$ python3 -q
>>> import numpy as np
>>> import numpy.linalg as la
>>> np.set_printoptions(suppress=True, linewidth=140)
>>> M = np.load("block4.npy")
>>> M.round(2) + 0
array([[-15.8 ,   0.  , -21.71,  -9.9 , -19.71],
       [-13.89,   0.  , -19.03,  -8.94, -16.94],
       [-12.82,   0.  , -17.53,  -8.4 , -15.4 ],
       [-10.15,   0.  , -13.8 ,  -7.03, -11.58],
       [-10.08,   0.  , -13.7 ,  -6.99, -11.49],
       [ -3.15,   0.  ,  -4.2 ,  -3.1 ,  -2.18],
       [ -2.27,   0.  ,  -3.03,  -2.49,  -1.19],
       [ -1.61,   0.  ,  -2.17,  -1.97,  -0.55],
       [ -1.37,   0.  ,  -1.85,  -1.75,  -0.36],
       [ -0.98,   0.  ,  -1.35,  -1.35,  -0.12],
       [ -0.64,   0.  ,  -0.9 ,  -0.94,   0.  ],
       [ -0.47,   0.  ,  -0.68,  -0.71,   0.02],
       [ -0.33,   0.  ,  -0.48,  -0.5 ,   0.01],
       [  0.07,   0.  ,   0.11,   0.11,   0.  ],
       [  0.08,   0.  ,   0.12,   0.12,   0.  ],
       [  0.09,   0.  ,   0.13,   0.13,   0.  ],
       [  0.51,   0.  ,   0.78,   0.71,   0.08],
       [  0.55,   0.  ,   0.85,   0.77,   0.09],
       [  0.91,   0.  ,   1.43,   1.22,   0.25],
       [  1.02,   0.  ,   1.6 ,   1.35,   0.31],
       [  1.86,   0.  ,   2.95,   2.24,   0.9 ],
       [  2.17,   0.  ,   3.45,   2.55,   1.16],
       [  5.1 ,   0.  ,   8.17,   5.08,   4.12],
       [  8.38,   0.  ,  13.4 ,   7.57,   7.92],
       [ 12.43,   0.  ,  19.8 ,  10.42,  12.91],
       [ 15.31,   0.  ,  24.34,  12.36,  16.58],
       [ 15.45,   0.  ,  24.57,  12.46,  16.77],
       [ 23.26,   0.  ,  36.84,  17.53,  27.01]])
>>> # rows and columns are dependent
>>> round(float(la.norm(M, "nuc")), 2)
113.28
>>> round(la.norm(M, 1), 2), np.round(la.norm(M, np.inf), 2)
(np.float64(238.98), np.float64(104.63))
>>> round(float(la.norm(M[7] - M[9])), 2)
1.28
>>> print(round(float(la.norm(M, 2)), 2))
103.63
>>> np.round(la.norm(M, axis=0), 2)
array([45.91,  0.  , 69.1 , 34.58, 52.15])
>>> U, s, Vh = la.svd(M)
>>> vecs = Vh[:(s > 1e-8).sum()]
>>> rng = np.random.default_rng(937750)
>>> x0 = M[25] + 4 * M[19] + rng.integers(2) * np.eye(5)[1]
>>> x0.round(2)
array([19.38,  1.  , 30.75, 17.74, 17.83])
>>> print(round(la.norm(x0 - vecs.T @ vecs @ x0), 2))
1.0
>>> la.lstsq(M[:-1].T, M[-1])[2]
np.int32(3)
>>> print(np.abs(np.diag(la.qr(M)[1])) > 1e-9)
[ True False  True  True False]
>>> round(float(np.trace(la.pinv(M) @ M)), 2)
3.0
>>> np.unique(M.round(6), axis=0).shape
(28, 5)
>>> np.round(M @ la.pinv(M) @ M, 2) + 0
array([[-15.8 ,   0.  , -21.71,  -9.9 , -19.71],
       [-13.89,   0.  , -19.03,  -8.94, -16.94],
       [-12.82,   0.  , -17.53,  -8.4 , -15.4 ],
       [-10.15,   0.  , -13.8 ,  -7.03, -11.58],
       [-10.08,   0.  , -13.7 ,  -6.99, -11.49],
       [ -3.15,   0.  ,  -4.2 ,  -3.1 ,  -2.18],
       [ -2.27,   0.  ,  -3.03,  -2.49,  -1.19],
       [ -1.61,   0.  ,  -2.17,  -1.97,  -0.55],
       [ -1.37,   0.  ,  -1.85,  -1.75,  -0.36],
       [ -0.98,   0.  ,  -1.35,  -1.35,  -0.12],
       [ -0.64,   0.  ,  -0.9 ,  -0.94,   0.  ],
       [ -0.47,   0.  ,  -0.68,  -0.71,   0.02],
       [ -0.33,   0.  ,  -0.48,  -0.5 ,   0.01],
       [  0.07,   0.  ,   0.11,   0.11,   0.  ],
       [  0.08,   0.  ,   0.12,   0.12,   0.  ],
       [  0.09,   0.  ,   0.13,   0.13,   0.  ],
       [  0.51,   0.  ,   0.78,   0.71,   0.08],
       [  0.55,   0.  ,   0.85,   0.77,   0.09],
       [  0.91,   0.  ,   1.43,   1.22,   0.25],
       [  1.02,   0.  ,   1.6 ,   1.35,   0.31],
       [  1.86,   0.  ,   2.95,   2.24,   0.9 ],
       [  2.17,   0.  ,   3.45,   2.55,   1.16],
       [  5.1 ,   0.  ,   8.17,   5.08,   4.12],
       [  8.38,   0.  ,  13.4 ,   7.57,   7.92],
       [ 12.43,   0.  ,  19.8 ,  10.42,  12.91],
       [ 15.31,   0.  ,  24.34,  12.36,  16.58],
       [ 15.45,   0.  ,  24.57,  12.46,  16.77],
       [ 23.26,   0.  ,  36.84,  17.53,  27.01]])
>>> mat = np.load("sample12.npy")
>>> mat
array([[1. , 0.2],
       [0.2, 1. ]])
>>> # symmetric, so the eigenvalues are real
>>> t = np.radians(72)
>>> R = np.eye(2)
>>> R[0, 0] = R[1, 1] = np.cos(t)
>>> R[0, 1], R[1, 0] = -np.sin(t), np.sin(t)
>>> R.round(2)
array([[ 0.31, -0.95],
       [ 0.95,  0.31]])
>>> out = mat @ R.T
>>> round(la.det(R), 2), np.round(np.trace(R), 2)
(np.float64(1.0), np.float64(0.62))
>>> print(out.round(2))
[[ 0.12  1.01]
 [-0.89  0.5 ]]
>>> np.round(la.svd(mat, compute_uv=False), 2), np.round(la.svd(out, compute_uv=False), 2)
(array([1.2, 0.8]), array([1.2, 0.8]))
>>> U, s, Vh = la.svd(out, full_matrices=False)
>>> np.round(s / s[0], 2)
array([1.  , 0.67])
>>> U.shape, s.shape, Vh.shape
((2, 2), (2,), (2, 2))
>>> np.round(np.cumsum(s ** 2) / np.sum(s ** 2), 2)
array([0.69, 1.  ])
>>> Q, R = la.qr(mat)
>>> print(round(abs(R[0, 0]), 2), np.round(la.norm(mat[:, 0]), 2))
1.02 1.02
>>> print(Q.shape, R.shape)
(2, 2) (2, 2)
>>> np.allclose(R.T @ R, mat.T @ mat)
True
>>> r0 = np.array([5, 1])
>>> out = mat + np.outer(r0, np.eye(2)[1])
>>> round(la.det(out) / la.det(mat), 2), round(1 + la.solve(mat, r0)[1], 2)
(np.float64(1.0), np.float64(1.0))
>>> la.matrix_rank(la.inv(out) - la.inv(mat), tol=1e-8)
np.int64(1)
>>> print(la.matrix_rank(out - mat))
1
>>> Q, vecs = la.qr(mat[:, :1])[0], la.qr(mat[:, 1:])[0]
>>> s = la.svd(Q.T @ vecs, compute_uv=False)
>>> s.round(2)
array([0.38])
>>> np.round(la.norm(Q @ Q.T - vecs @ vecs.T, 2), 2)
np.float64(0.92)
>>> F = np.array([[-3, -3, 0, -3, -1, 0],
...     [0, -1, -3, 3, -1, -3],
...     [-1, -1, 0, 0, 2, 3],
...     [-1, -3, 0, -3, 3, 1],
...     [0, -1, 0, 0, 1, 3]])
>>> F[2] = F[1]
>>> F
array([[-3, -3,  0, -3, -1,  0],
       [ 0, -1, -3,  3, -1, -3],
       [ 0, -1, -3,  3, -1, -3],
       [-1, -3,  0, -3,  3,  1],
       [ 0, -1,  0,  0,  1,  3]])
>>> # row 2 repeats row 1
>>> U, s, Vh = la.svd(F, full_matrices=False)
>>> np.allclose(U * s @ Vh, F)
True
>>> np.round(s / s[0], 2) + 0
array([1.  , 0.68, 0.4 , 0.26, 0.  ])
>>> np.round(np.sqrt((s ** 2).sum()), 2), round(la.norm(F), 2)
(np.float64(11.22), np.float64(11.22))
>>> np.abs(U[:, 0]).round(6).argmax()
np.int64(1)
>>> s.round(2) + 0
array([8.63, 5.91, 3.41, 2.22, 0.  ])
>>> print((s > 1e-8).sum())
4
